$ python -q
>>> import numpy as np
>>> np.set_printoptions(precision=2, suppress=True, linewidth=100)
>>> tidy = lambda a: np.round(a, 2) + 0
>>> mat = np.loadtxt("block14.csv", delimiter=",")
>>> mat
array([[  1.,  -4.,  16., -64.],
       [  1.,  -3.,   9., -27.],
       [  1.,  -2.,   4.,  -8.],
       [  1.,  -1.,   1.,  -1.],
       [  1.,   0.,   0.,   0.]])
>>> out = mat / np.linalg.norm(mat, axis=1, keepdims=True)
>>> gram = out @ out.T
>>> tidy(np.degrees(np.arccos(np.clip(gram[2, 1], -1, 1))))
np.float64(11.18)
>>> (gram - 2 * np.eye(5)).round(6).argmax(axis=1)
array([1, 0, 1, 2, 3])
>>> tidy(np.linalg.norm(out, axis=1))
array([1., 1., 1., 1., 1.])
>>> (np.abs(gram) > 0.9).astype(int)
array([[1, 1, 1, 0, 0],
       [1, 1, 1, 0, 0],
       [1, 1, 1, 0, 0],
       [0, 0, 0, 1, 0],
       [0, 0, 0, 0, 1]])
>>> feats = np.load("w.npy")
>>> tidy(feats)
array([[ 0.4 ,  0.21,  0.26, -0.36],
       [ 0.21,  0.11,  0.14, -0.19],
       [ 0.26,  0.14,  0.17, -0.23],
       [-0.36, -0.19, -0.23,  0.31]])
>>> left, sv, VT = np.linalg.svd(feats)
>>> tidy(sv)
array([1., 0., 0., 0.])
>>> np.argmax(sv[:-1] / (sv[1:] + 1e-6)) + 1
np.int64(1)
>>> out = left[:, :1] @ np.diag(sv[:1]) @ VT[:1]
>>> np.linalg.matrix_rank(feats, rtol=0.05)
np.int64(1)
>>> tidy(out)
array([[ 0.4 ,  0.21,  0.26, -0.36],
       [ 0.21,  0.11,  0.14, -0.19],
       [ 0.26,  0.14,  0.17, -0.23],
       [-0.36, -0.19, -0.23,  0.31]])
>>> tidy(np.linalg.norm(feats - out, 2)), tidy(sv[1])
(np.float64(0.0), np.float64(0.0))
>>> x = np.array([0, 2, 2, 0])
>>> tidy(feats @ x)
array([ 0.95,  0.5 ,  0.61, -0.84])
>>> tidy(np.eye(4) - feats)
array([[ 0.6 , -0.21, -0.26,  0.36],
       [-0.21,  0.89, -0.14,  0.19],
       [-0.26, -0.14,  0.83,  0.23],
       [ 0.36,  0.19,  0.23,  0.69]])
>>> tidy(np.trace(feats))
np.float64(1.0)
>>> (x - feats @ x) @ (feats @ x)
np.float64(0.0)
>>> f = np.array([-1, -1])
>>> tidy(np.polyval(f, feats[2]))
array([-1.26, -1.14, -1.17, -0.77])
>>> tidy(np.cross(feats[2, :3], feats[3, :3]))
array([0., 0., 0.])
>>> rng = np.random.default_rng(23)
>>> labels = rng.permutation(4)
>>> labels
array([2, 3, 1, 0])
>>> out = feats[labels][:, labels]
>>> tidy(np.sort(np.abs(np.linalg.eigvals(out))))
array([0., 0., 0., 1.])
>>> tidy(out)
array([[ 0.17, -0.23,  0.14,  0.26],
       [-0.23,  0.31, -0.19, -0.36],
       [ 0.14, -0.19,  0.11,  0.21],
       [ 0.26, -0.36,  0.21,  0.4 ]])
>>> tidy(np.linalg.det(out)), tidy(np.linalg.det(feats[labels]))
(np.float64(0.0), np.float64(0.0))
>>> left, sv, VT = np.linalg.svd(feats)
>>> V = VT[:(sv > 1e-8).sum()]
>>> x = feats[2] + -3 * feats[3] + rng.integers(2) * np.eye(4)[2]
>>> tidy(x)
array([ 1.33,  0.7 ,  0.86, -1.17])
>>> np.linalg.matrix_rank(np.vstack([feats, x]))
np.int64(1)
>>> tidy(np.diag(V.T @ V))
array([0.4 , 0.11, 0.17, 0.31])
>>> np.allclose(V.T @ V @ x, x)
True
>>> tidy(np.linalg.norm(x - V.T @ V @ x))
np.float64(0.0)
>>> A = np.loadtxt("x.csv", delimiter=",")
>>> tidy(A)
array([[ 1.43, -2.63,  0.74, -0.47, -1.65,  0.67, -0.73,  0.37,  1.51, -1.58,  0.97,  0.97],
       [ 0.51,  1.96, -2.95,  1.08, -0.52,  0.08, -1.1 , -0.77,  1.5 , -0.21,  1.51, -1.35],
       [-0.12,  0.16, -2.22, -0.63, -0.4 ,  1.68,  0.18,  0.61,  0.08,  0.83, -0.32,  1.65],
       [ 1.77,  0.49, -0.3 ,  0.22,  0.76, -0.98,  0.71, -1.8 , -0.08, -0.8 ,  0.28,  2.07],
       [ 0.06,  0.1 ,  1.05, -0.2 , -0.69,  0.81, -0.09, -0.65,  0.38,  2.76,  2.36,  0.96]])
>>> w1 = np.array([[9, 0, 1, -1],
...     [7, -5, -1, 3],
...     [-4, 6, 1, 0],
...     [1, 1, -2, -1],
...     [-5, 8, 7, -2],
...     [9, 3, 1, 7],
...     [-6, 9, -7, -2],
...     [5, 7, 6, -2],
...     [-8, 5, -8, 0],
...     [8, 1, -6, -6],
...     [-6, -6, -5, -1],
...     [1, -1, 2, -4]])
>>> c = np.array([9, 9, 5, 3])
>>> hid = np.maximum(A @ w1 + c, 0)
>>> (hid > 0).astype(int)
array([[0, 1, 1, 1],
       [1, 0, 0, 1],
       [1, 1, 1, 1],
       [0, 0, 1, 0],
       [1, 0, 0, 0]])
>>> (hid > 0).mean(axis=0)
array([0.6, 0.4, 0.6, 0.6])
>>> basis = np.array([[-5, 0], [2, -2], [4, 0], [0, 4]])
>>> tidy(hid @ basis)
array([[  27.06,    9.34],
       [-111.06,   71.34],
       [-205.9 ,    8.96],
       [   9.31,    0.  ],
       [ -98.49,    0.  ]])
>>> (hid @ basis).round(6).argmax(axis=1)
array([0, 1, 1, 0, 1])
>>> left, sv, VT = np.linalg.svd(A, full_matrices=False)
>>> np.abs(left[:, 0]).round(6).argmax()
np.int64(1)
>>> tidy(sv)
array([5.  , 4.5 , 4.05, 3.65, 3.28])
>>> tidy(left.T @ A @ VT.T)
array([[5.  , 0.  , 0.  , 0.  , 0.  ],
       [0.  , 4.5 , 0.  , 0.  , 0.  ],
       [0.  , 0.  , 4.05, 0.  , 0.  ],
       [0.  , 0.  , 0.  , 3.65, 0.  ],
       [0.  , 0.  , 0.  , 0.  , 3.28]])
